$ ipython --no-banner

In [1]: import numpy as np

In [2]: np.set_printoptions(precision=1, suppress=True, linewidth=100)

In [3]: rd = lambda a: np.round(a, 1) + 0

In [4]: Z = np.sign(np.array([[5, 2, 0, 5], [2, 4, 4, 2], [5, 4, 2, 0], [4, 5, 2, 2]]))

In [5]: out = (np.tril(Z, -1) + np.eye(4)) @ (np.triu(Z, 1) + np.eye(4))

In [6]: evals = np.array([3, 5, 3, 1])

In [7]: W0 = np.rint(out * evals @ np.linalg.inv(out)) + 0

In [8]: print(W0)
[[ 1.  4.  2. -4.]
 [-4. 11.  4. -8.]
 [-4.  8.  7. -8.]
 [-4.  8.  6. -7.]]

In [9]: out = W0 / np.sqrt((W0 ** 2).mean(axis=1, keepdims=True))

In [10]: print(rd(out[0]))
[ 0.3  1.3  0.7 -1.3]

In [11]: Q = W0.astype(float).copy()

In [12]: for j in range(4):
    ...:     Q[:, j] -= Q[:, :j] @ (Q[:, :j].T @ Q[:, j])
    ...:     Q[:, j] /= np.linalg.norm(Q[:, j])
    ...: 

In [13]: print(rd(Q.T @ Q))
[[1. 0. 0. 0.]
 [0. 1. 0. 0.]
 [0. 0. 1. 0.]
 [0. 0. 0. 1.]]

In [14]: print(rd(Q.T @ W0))
[[  7.  -14.9  -9.4  12.6]
 [  0.    6.7   2.4  -5.6]
 [  0.    0.    3.2  -1.9]
 [  0.    0.    0.    0.3]]

In [15]: x0 = np.array([-2, -3, 2, 0])

In [16]: rhs = W0 @ x0

In [17]: print(rhs)
[-10. -17.  -2.  -4.]

In [18]: print(rd(np.linalg.solve(W0, -2 * rhs)))
[ 4.  6. -4.  0.]

In [19]: print(rd(np.linalg.solve(W0.T, W0[2])))
[0. 0. 1. 0.]

In [20]: J = np.load("dump.npy")

In [21]: print(J)
[[ 1  0 -2  4]
 [ 2 -3  4 -1]
 [-2 -4  3 -5]
 [-4  0 -1 -4]]

In [22]: evals, vecs = np.linalg.eig(W0)

In [23]: print(rd(np.sort(np.linalg.eigvals(np.linalg.inv(W0)))))
[0.2 0.3 0.3 1. ]

In [24]: F = np.array([[1, 0, 0, 0, 0, 0, 0, 0],
    ...:     [0, 1, 0, 0, 0, 0, 0, 0],
    ...:     [2, 0, 0, 0, 0, 0, 0, 0],
    ...:     [0, 2, 1, 1, 0, 0, 0, 0],
    ...:     [1, 1, 2, 0, 0, 0, 0, 0],
    ...:     [2, 0, 2, 2, 0, 1, 0, 0],
    ...:     [0, 1, 0, 1, 0, 1, 1, 0],
    ...:     [1, 0, 2, 1, 1, 1, 0, 2]])

In [25]: U, sv, Vt = np.linalg.svd(F)

In [26]: print(np.argmax(sv[:-1] / (sv[1:] + 1e-6)) + 1)
7

In [27]: out = U[:, :7] @ np.diag(sv[:7]) @ Vt[:7]

In [28]: print(rd(out))
[[1. 0. 0. 0. 0. 0. 0. 0.]
 [0. 1. 0. 0. 0. 0. 0. 0.]
 [2. 0. 0. 0. 0. 0. 0. 0.]
 [0. 2. 1. 1. 0. 0. 0. 0.]
 [1. 1. 2. 0. 0. 0. 0. 0.]
 [2. 0. 2. 2. 0. 1. 0. 0.]
 [0. 1. 0. 1. 0. 1. 1. 0.]
 [1. 0. 2. 1. 1. 1. 0. 2.]]

In [29]: print(np.linalg.matrix_rank(F, rtol=0.05))
6

In [30]: print(rd(np.linalg.norm(F - out, 2)), rd(sv[7]))
0.0 0.0

In [31]: print(rd(np.linalg.norm(F - out) / np.linalg.norm(F)))
0.0

In [32]: print(np.linalg.matrix_rank(out))
7

In [33]: print(np.allclose(F[:-1].T @ np.linalg.lstsq(F[:-1].T, F[-1])[0], F[-1]))
False

In [34]: np.linalg.inv(F)
LinAlgError: Singular matrix


In [35]: print(F.reshape(2, -1))
[[1 0 0 0 0 0 0 0 0 1 0 0 0 0 0 0 2 0 0 0 0 0 0 0 0 2 1 1 0 0 0 0]
 [1 1 2 0 0 0 0 0 2 0 2 2 0 1 0 0 0 1 0 1 0 1 1 0 1 0 2 1 1 1 0 2]]

In [36]: print(F.reshape(-1, 2))
[[1 0]
 [0 0]
 [0 0]
 [0 0]
 [0 1]
 [0 0]
 [0 0]
 [0 0]
 [2 0]
 [0 0]
 [0 0]
 [0 0]
 [0 2]
 [1 1]
 [0 0]
 [0 0]
 [1 1]
 [2 0]
 [0 0]
 [0 0]
 [2 0]
 [2 2]
 [0 1]
 [0 0]
 [0 1]
 [0 1]
 [0 1]
 [1 0]
 [1 0]
 [2 1]
 [1 1]
 [0 2]]

In [37]: t3 = F.reshape(8, 2, -1)

In [38]: print(t3[:, 0])
[[1 0 0 0]
 [0 1 0 0]
 [2 0 0 0]
 [0 2 1 1]
 [1 1 2 0]
 [2 0 2 2]
 [0 1 0 1]
 [1 0 2 1]]

In [39]: print(t3.transpose(1, 0, 2))
[[[1 0 0 0]
  [0 1 0 0]
  [2 0 0 0]
  [0 2 1 1]
  [1 1 2 0]
  [2 0 2 2]
  [0 1 0 1]
  [1 0 2 1]]

 [[0 0 0 0]
  [0 0 0 0]
  [0 0 0 0]
  [0 0 0 0]
  [0 0 0 0]
  [0 1 0 0]
  [0 1 1 0]
  [1 1 0 2]]]

In [40]: print(t3.shape)
(8, 2, 4)

In [41]: U, sv, Vt = np.linalg.svd(J, full_matrices=False)

In [42]: print(rd(sv))
[9.7 6.3 2.1 0.1]

In [43]: print(rd(np.sqrt((sv ** 2).sum())), rd(np.linalg.norm(J)))
11.7 11.7

In [44]: print(rd(Vt @ Vt.T))
[[1. 0. 0. 0.]
 [0. 1. 0. 0.]
 [0. 0. 1. 0.]
 [0. 0. 0. 1.]]

In [45]: print(np.allclose(U * sv @ Vt, J))
True

In [46]: print(rd(U.T @ U))
[[1. 0. 0. 0.]
 [0. 1. 0. 0.]
 [0. 0. 1. 0.]
 [0. 0. 0. 1.]]

In [47]: U, sv, Vt = np.linalg.svd(F)

In [48]: vecs = Vt[:(sv > 1e-8).sum()]

In [49]: rng = np.random.default_rng(860)

In [50]: x0 = F[7] + 5 * F[3] + rng.integers(2) * np.eye(8)[0]

In [51]: print(x0)
[ 2. 10.  7.  6.  1.  1.  0.  2.]

In [52]: print(np.allclose(vecs.T @ vecs @ x0, x0))
True

In [53]: print(rd(np.diag(vecs.T @ vecs)))
[1.  1.  1.  1.  0.2 1.  1.  0.8]

In [54]: K = np.array([[-7, -2, -5, -7, -5],
    ...:     [-3, 2, -1, -3, -1],
    ...:     [2, 7, 4, 2, 4],
    ...:     [-4, 1, -2, -4, -2]])

In [55]: print(K)
[[-7 -2 -5 -7 -5]
 [-3  2 -1 -3 -1]
 [ 2  7  4  2  4]
 [-4  1 -2 -4 -2]]

In [56]: U, sv, Vt = np.linalg.svd(K)

In [57]: vecs = Vt[:(sv > 1e-8).sum()]

In [58]: x0 = K[3] + 3 * K[0] + rng.integers(2) * np.eye(5)[0]

In [59]: print(x0)
[-24.  -5. -17. -25. -17.]

In [60]: print(rd(np.linalg.norm(x0 - vecs.T @ vecs @ x0)))
0.8

In [61]: print(rd(np.trace(np.linalg.pinv(K) @ K)))
2.0

In [62]: np.linalg.inv(K)
LinAlgError: Last 2 dimensions of the array must be square


In [63]: rank = np.linalg.matrix_rank(K)

In [64]: print(rank)
2

In [65]: ns = np.linalg.svd(K)[2][rank:].T

In [66]: print(rd(K @ ns))
[[0. 0. 0.]
 [0. 0. 0.]
 [0. 0. 0.]
 [0. 0. 0.]]

In [67]: print(rd(ns @ ns.T))
[[ 0.6  0.1 -0.2 -0.4 -0.2]
 [ 0.1  0.2 -0.2  0.1 -0.2]
 [-0.2 -0.2  0.8 -0.2 -0.2]
 [-0.4  0.1 -0.2  0.6 -0.2]
 [-0.2 -0.2 -0.2 -0.2  0.8]]

In [68]: print([int(np.linalg.matrix_rank(np.delete(K, i, axis=0))) for i in range(4)])
[2, 2, 2, 2]
